$ python3 -q
>>> import numpy as np
>>> np.set_printoptions(precision=3, suppress=True, linewidth=160)
>>> rd = lambda a: np.round(a, 3) + 0
>>> m1 = np.load("m.npy")
>>> m1
array([[-1.6  , -0.8  , -0.6  ,  0.   ,  1.7  ,  2.1  , -0.9  , -1.5  , -0.2  ,  0.252,  0.1  , -0.5  ,  0.9  ,  0.9  ],
       [-0.1  ,  0.4  , -0.7  , -2.5  , -0.3  ,  0.3  ,  0.6  ,  1.2  , -0.3  ,  0.254, -0.3  , -0.5  , -2.3  ,  0.3  ],
       [ 0.8  ,  0.5  , -1.2  ,  0.6  ,  1.4  ,  1.1  ,  0.8  , -0.4  ,  1.   , -1.024,  1.4  , -1.3  ,  1.5  , -1.5  ],
       [ 0.6  ,  0.7  ,  0.2  ,  0.2  , -0.1  , -0.6  , -0.6  ,  1.7  ,  0.8  , -0.809,  0.1  ,  0.7  , -1.7  ,  0.   ],
       [-0.5  , -0.5  ,  0.9  ,  0.1  , -0.7  , -1.   , -2.9  ,  0.4  , -0.4  ,  0.444,  1.1  ,  0.2  ,  1.3  ,  1.7  ],
       [ 0.   , -2.3  ,  0.9  ,  0.2  , -0.1  , -0.7  , -1.8  ,  1.8  ,  0.3  , -0.3  , -1.   ,  0.6  ,  1.1  ,  1.2  ],
       [-2.   , -1.5  ,  0.4  ,  2.1  , -0.8  , -1.1  ,  1.3  , -0.4  ,  0.7  , -0.701,  0.8  , -0.4  , -0.1  , -0.3  ],
       [-1.4  , -0.3  ,  1.1  ,  0.5  ,  0.   ,  1.5  , -0.1  , -0.4  ,  2.   , -1.997, -1.3  ,  0.6  , -0.7  , -1.1  ],
       [ 1.5  ,  1.   ,  0.9  , -0.4  , -1.   ,  0.1  , -1.9  , -0.8  ,  0.1  , -0.156,  0.7  ,  0.7  ,  0.   , -1.1  ],
       [-0.3  ,  0.8  , -0.6  , -0.1  , -1.9  ,  0.5  ,  1.7  ,  0.8  , -0.7  ,  0.764,  0.7  ,  0.6  ,  0.7  , -0.2  ]])
>>> np.unravel_index(np.abs(m1).argmax(), m1.shape)
(np.int64(4), np.int64(6))
>>> m1.shape
(10, 14)
>>> rd(np.linalg.norm(m1))
np.float64(12.18)
>>> rd(m1.sum(axis=0))
array([-3.   , -2.   ,  1.3  ,  0.7  , -1.8  ,  2.2  , -3.8  ,  2.4  ,  3.3  , -3.273,  2.3  ,  0.7  ,  0.7  , -0.1  ])
>>> rd(np.linalg.svd(m1, compute_uv=False))
array([5.981, 5.58 , 4.783, 4.356, 4.12 , 3.008, 2.461, 2.192, 1.465, 0.754])
>>> np.count_nonzero(m1)
np.int64(135)
>>> A2 = m1 / np.linalg.norm(m1, axis=1, keepdims=True)
>>> G = A2 @ A2.T
>>> rd(np.degrees(np.arccos(np.clip(G[0, 9], -1, 1))))
np.float64(108.369)
>>> rd(np.linalg.norm(m1) ** 2 / np.linalg.norm(m1, 2) ** 2)
np.float64(4.148)
>>> rd(np.linalg.norm(m1[4] - m1[1]))
np.float64(6.515)
>>> mat = np.loadtxt("dump.csv", delimiter=",")
>>> mat
array([[ 2.2  , -2.101, -1.087, -0.074,  1.837, -0.207, -0.031,  1.126,  1.029, -1.16 , -0.153, -0.318],
       [-0.029,  0.257,  0.001, -0.114, -0.118,  0.297,  0.181, -0.534,  0.066, -0.164, -0.077, -0.231],
       [-0.02 ,  0.257,  0.369, -0.144, -0.032,  0.106,  0.372,  0.106,  0.333, -0.075,  0.024,  0.161],
       [ 6.307, -5.731, -2.976,  0.406,  6.35 , -0.473, -0.097,  2.737,  2.629, -3.163, -0.087, -0.196],
       [ 0.143,  0.165, -0.079, -0.188,  0.063, -0.116,  0.236,  0.171,  0.293, -0.291,  0.266, -0.158],
       [ 3.8  , -4.095, -2.191,  0.044,  4.318,  0.339, -0.294,  1.256,  1.605, -1.78 ,  0.188, -0.544],
       [ 0.021, -0.283, -0.281, -0.377, -0.18 ,  0.085,  0.337, -0.301,  0.232,  0.066,  0.108,  0.272],
       [ 4.141, -3.635, -2.039, -0.027,  4.145, -0.622, -0.019,  2.418,  1.937, -2.338, -0.083, -0.144],
       [ 0.007, -0.061, -0.24 ,  0.044, -0.315, -0.129,  0.253, -0.152,  0.556,  0.153, -0.358, -0.63 ],
       [ 1.955, -1.907, -1.097, -0.339,  1.929, -0.265, -0.011,  0.983,  1.366, -1.086, -0.227,  0.009],
       [ 2.025, -2.111, -0.591,  0.25 ,  2.401, -0.004,  0.311,  1.239,  0.586, -0.881,  0.506, -0.162],
       [ 0.403, -0.025, -0.245, -0.324, -0.119, -0.296, -0.072,  0.255,  0.469,  0.009,  0.436, -0.357],
       [ 1.871, -1.759, -1.174, -0.12 ,  1.973, -0.115, -0.278,  0.755,  0.466, -1.08 , -0.351, -0.003],
       [ 0.309,  0.27 , -0.001,  0.081,  0.101,  0.264,  0.225, -0.033, -0.087, -0.329,  0.577,  0.168]])
>>> hat = mat @ np.linalg.solve(mat.T @ mat, mat.T)
>>> rd(hat @ mat[:, 10])
array([-0.153, -0.077,  0.024, -0.087,  0.266,  0.188,  0.108, -0.083, -0.358, -0.227,  0.506,  0.436, -0.351,  0.577])
>>> np.allclose(hat @ hat, hat)
True
